In [1]: import numpy as np

In [2]: import numpy.linalg as la

In [3]: np.set_printoptions(suppress=True, linewidth=160)

In [4]: def rnd(a):
   ...:     return np.round(a, 1) + 0
   ...: 

In [5]: m1 = np.diag(np.array([-1, 0, -1, 0, 0, 0]))

In [6]: print(m1)
[[-1  0  0  0  0  0]
 [ 0  0  0  0  0  0]
 [ 0  0 -1  0  0  0]
 [ 0  0  0  0  0  0]
 [ 0  0  0  0  0  0]
 [ 0  0  0  0  0  0]]

In [7]: print(rnd(la.norm(m1, axis=0)))
[1. 0. 1. 0. 0. 0.]

In [8]: print(m1[:, 2] @ m1[:, 4])
0

In [9]: print(rnd(la.svd(m1, compute_uv=False)))
[1. 1. 0. 0. 0. 0.]

In [10]: print(rnd(la.pinv(m1)))
[[-1.  0.  0.  0.  0.  0.]
 [ 0.  0.  0.  0.  0.  0.]
 [ 0.  0. -1.  0.  0.  0.]
 [ 0.  0.  0.  0.  0.  0.]
 [ 0.  0.  0.  0.  0.  0.]
 [ 0.  0.  0.  0.  0.  0.]]

In [11]: print(m1 @ m1.T)
[[1 0 0 0 0 0]
 [0 0 0 0 0 0]
 [0 0 1 0 0 0]
 [0 0 0 0 0 0]
 [0 0 0 0 0 0]
 [0 0 0 0 0 0]]

In [12]: mat = np.load("mat.npy")

In [13]: print(mat)
[[-21 -14   7   7 -14  -7]
 [ 27  18  -9  -9  18   9]
 [ 21  14  -7  -7  14   7]
 [-15 -10   5   5 -10  -5]
 [  9   6  -3  -3   6   3]]

In [14]: print(la.matrix_rank(mat, rtol=0.1))
1

In [15]: print(rnd(la.norm(mat, 2) / la.norm(mat)))
1.0

In [16]: r = la.matrix_rank(mat)

In [17]: print(r)
1

In [18]: ns = la.svd(mat)[2][r:].T

In [19]: print(np.allclose(mat @ ns, 0))
True

In [20]: print([int(la.matrix_rank(mat[:, :j + 1])) for j in range(6)])
[1, 1, 1, 1, 1, 1]

In [21]: print(la.matrix_rank(mat.T @ mat), la.matrix_rank(mat @ mat.T))
1 1

In [22]: U, sv, VT = la.svd(mat)

In [23]: V = VT[:(sv > 1e-8).sum()]

In [24]: rng = np.random.default_rng(339628)

In [25]: x0 = mat[3] + -1 * mat[4] + rng.integers(2) * np.eye(6)[4]

In [26]: print(x0)
[-24. -16.   8.   8. -15.  -8.]

In [27]: print(la.matrix_rank(np.vstack([mat, x0])))
2

In [28]: print(rnd(np.diag(V.T @ V)))
[0.4 0.2 0.  0.  0.2 0. ]

In [29]: E = np.loadtxt("data.csv", delimiter=",")

In [30]: print(E)
[[ 0.  1.  3.  2.]
 [ 5.  4.  6.  5.]
 [ 5.  5.  7.  7.]
 [ 8.  5.  9.  8.]
 [10.  6.  9.  8.]
 [13. 10. 14. 10.]
 [15. 11. 14. 13.]
 [19. 11. 16. 16.]
 [21. 15. 18. 17.]
 [22. 17. 20. 17.]
 [26. 17. 23. 22.]
 [28. 20. 26. 24.]
 [30. 20. 29. 25.]
 [33. 25. 29. 26.]
 [37. 26. 33. 31.]
 [42. 28. 33. 32.]
 [45. 31. 36. 34.]
 [50. 34. 41. 37.]
 [53. 39. 45. 38.]
 [53. 43. 46. 42.]
 [53. 43. 48. 45.]]

In [31]: Xs = E - E.mean(axis=0)

In [32]: V = la.svd(Xs)[2][:1]

In [33]: other = Xs - Xs @ V.T @ V

In [34]: print(rnd((Xs @ V.T).std(axis=0)))
[28.2]

In [35]: F = np.cumsum(np.array([[1, -2, 3, 3, -3],
    ...:     [1, 3, 0, -2, 1],
    ...:     [-3, 0, -3, -3, 2],
    ...:     [-2, 0, 2, -2, 0],
    ...:     [3, 2, -1, 0, 2],
    ...:     [-2, 3, 3, -2, -2],
    ...:     [-3, -3, 2, -1, 0],
    ...:     [2, -1, 1, -2, -1],
    ...:     [-3, 1, 0, -1, 1],
    ...:     [3, 0, -3, 2, -1],
    ...:     [2, 3, -2, 3, -3],
    ...:     [1, 3, -1, -1, 2],
    ...:     [-1, -1, -3, -2, 2],
    ...:     [-2, 3, -1, 3, 2],
    ...:     [-3, 2, -1, 1, -1],
    ...:     [1, -3, 2, 3, -1],
    ...:     [2, -2, 1, -3, 2],
    ...:     [2, -3, -3, 2, -2],
    ...:     [1, 0, 0, 1, 0],
    ...:     [-1, 0, 0, 3, 2],
    ...:     [3, -3, 0, 1, -2],
    ...:     [-3, -2, 3, 2, 3],
    ...:     [2, -3, -2, -3, 1],
    ...:     [3, 0, 0, -2, -2],
    ...:     [3, -1, 0, 0, -2],
    ...:     [-1, 2, -1, -3, 3]]), axis=0)

In [36]: print(F)
[[  1  -2   3   3  -3]
 [  2   1   3   1  -2]
 [ -1   1   0  -2   0]
 [ -3   1   2  -4   0]
 [  0   3   1  -4   2]
 [ -2   6   4  -6   0]
 [ -5   3   6  -7   0]
 [ -3   2   7  -9  -1]
 [ -6   3   7 -10   0]
 [ -3   3   4  -8  -1]
 [ -1   6   2  -5  -4]
 [  0   9   1  -6  -2]
 [ -1   8  -2  -8   0]
 [ -3  11  -3  -5   2]
 [ -6  13  -4  -4   1]
 [ -5  10  -2  -1   0]
 [ -3   8  -1  -4   2]
 [ -1   5  -4  -2   0]
 [  0   5  -4  -1   0]
 [ -1   5  -4   2   2]
 [  2   2  -4   3   0]
 [ -1   0  -1   5   3]
 [  1  -3  -3   2   4]
 [  4  -3  -3   0   2]
 [  7  -4  -3   0   0]
 [  6  -2  -4  -3   3]]

In [37]: other = np.c_[F[:, :4] @ np.array([[0, 3, 0, 3], [2, 0, 2, 1], [0, 2, 3, 2], [0, 3, 2, 0]]), np.array([-1, 9, -5, 7, 7, -9, -6, 4, 1, 7, 1, 5, 1, -9, -6, 8, -4, 3, 9, -2, 4, -9, -8, 2, 5, -6])]

In [38]: print(other)
[[ -4  18  11   7  -1]
 [  2  15  13  13   9]
 [  2  -9  -2  -2  -5]
 [  2 -17   0  -4   7]
 [  6 -10   1   5   7]
 [ 12 -16  12   8  -9]
 [  6 -24  10   0  -6]
 [  4 -22   7   7   4]
 [  6 -34   7  -1   1]
 [  6 -25   2   2   7]
 [ 12 -14   8   7   1]
 [ 18 -16   9  11   5]
 [ 16 -31  -6   1   1]
 [ 22 -30   3  -4  -9]
 [ 26 -38   6 -13  -6]
 [ 20 -22  12  -9   8]
 [ 16 -23   5  -3  -4]
 [ 10 -17  -6  -6   3]
 [ 10 -11  -4  -3   9]
 [ 10  -5   2  -6  -2]
 [  4   7  -2   0   4]
 [  0  10   7  -5  -9]
 [ -6   3 -11  -6  -8]
 [ -6   6 -15   3   2]
 [ -8  15 -17  11   5]
 [ -4   1 -22   8  -6]]

In [39]: print(rnd(la.norm(other - F @ la.lstsq(F, other)[0], axis=0)))
[ 0.   0.   0.   0.  25.9]

In [40]: gram = other.T @ other

In [41]: print(np.diag(gram))
[3340 9741 2264 1163  932]

In [42]: print(gram)
[[ 3340 -4820  1266  -462   -16]
 [-4820  9741 -1448   923   108]
 [ 1266 -1448  2264    -8    40]
 [ -462   923    -8  1163   286]
 [  -16   108    40   286   932]]

In [43]: print(la.matrix_rank(gram))
5

In [44]: U, sv = la.svd(F)
---------------------------------------------------------------------------
ValueError                                Traceback (most recent call last)
Cell In[44], line 1
----> 1 U, sv = la.svd(F)

ValueError: too many values to unpack (expected 2)

In [45]: U, sv, VT = la.svd(F, full_matrices=False)

In [46]: print(rnd(np.cumsum(sv ** 2) / np.sum(sv ** 2)))
[0.6 0.9 0.9 1.  1. ]

In [47]: print(rnd(U.T @ F @ VT.T))
[[36.8  0.   0.   0.   0. ]
 [ 0.  22.4  0.   0.   0. ]
 [ 0.   0.  13.7  0.   0. ]
 [ 0.   0.   0.   9.8  0. ]
 [ 0.   0.   0.   0.   5. ]]

In [48]: print(rnd(U.T @ U))
[[1. 0. 0. 0. 0.]
 [0. 1. 0. 0. 0.]
 [0. 0. 1. 0. 0.]
 [0. 0. 0. 1. 0.]
 [0. 0. 0. 0. 1.]]

In [49]: print(np.allclose(U * sv @ VT, F))
True

In [50]: print(rnd(sv))
[36.8 22.4 13.7  9.8  5. ]

In [51]: print(rnd(np.sqrt((sv ** 2).sum())), rnd(la.norm(F)))
46.5 46.5

In [52]: print(rnd(sv / sv[0]))
[1.  0.6 0.4 0.3 0.1]

In [53]: basis = F[[8, 12]].astype(float)

In [54]: for _ in range(5):
    ...:     lab = la.norm(F[:, None] - basis, axis=-1).argmin(axis=1)
    ...:     basis = np.array([F[lab == j].mean(axis=0) for j in range(2)])
    ...: 

In [55]: print(lab)
[1 1 1 0 1 0 0 0 0 0 0 0 0 1 1 1 1 1 1 1 1 1 1 1 1 1]

In [56]: print(np.bincount(lab))
[ 9 17]

In [57]: print(np.abs(basis[1] - basis[0]).argmax())
3

In [58]: gram = np.cov(F, rowvar=False)

In [59]: print(rnd(F.std(axis=0)))
[3.2 4.5 3.6 4.  1.8]

In [60]: print(np.argsort(-F.std(axis=0).round(6), kind="stable"))
[1 3 2 0 4]

In [61]: print(rnd(np.polyfit(F[:, 0], F[:, 3], 1)))
[ 0.6 -2.3]

In [62]: print(rnd(np.corrcoef(F.T)))
[[ 1.  -0.7 -0.4  0.5  0.1]
 [-0.7  1.  -0.1 -0.4 -0.1]
 [-0.4 -0.1  1.  -0.6 -0.5]
 [ 0.5 -0.4 -0.6  1.   0.3]
 [ 0.1 -0.1 -0.5  0.3  1. ]]

In [63]: print(rnd(np.corrcoef(F[:, 0], F[:, 3])[0, 1]))
0.5

In [64]: print(np.argwhere(np.triu(np.abs(np.corrcoef(F.T)) > 0.8, 1)))
[]

In [65]: print(rnd(la.eigvalsh(gram)[::-1]))
[34.9 19.1  6.1  3.8  0.8]

In [66]: data = np.array([[4, 5], [6, 7], [8, 9], [10, 11], [12, 13]])

In [67]: print(data)
[[ 4  5]
 [ 6  7]
 [ 8  9]
 [10 11]
 [12 13]]

In [68]: other = data / np.sqrt((data ** 2).mean(axis=1, keepdims=True))

In [69]: print(rnd(other[2]))
[0.9 1.1]

In [70]: print(data - data.mean(axis=1, keepdims=True))
[[-0.5  0.5]
 [-0.5  0.5]
 [-0.5  0.5]
 [-0.5  0.5]
 [-0.5  0.5]]

In [71]: print(la.matrix_rank(data - data.mean(axis=1, keepdims=True)))
1

In [72]: print(rnd(la.norm(other, axis=1)))
[1.4 1.4 1.4 1.4 1.4]
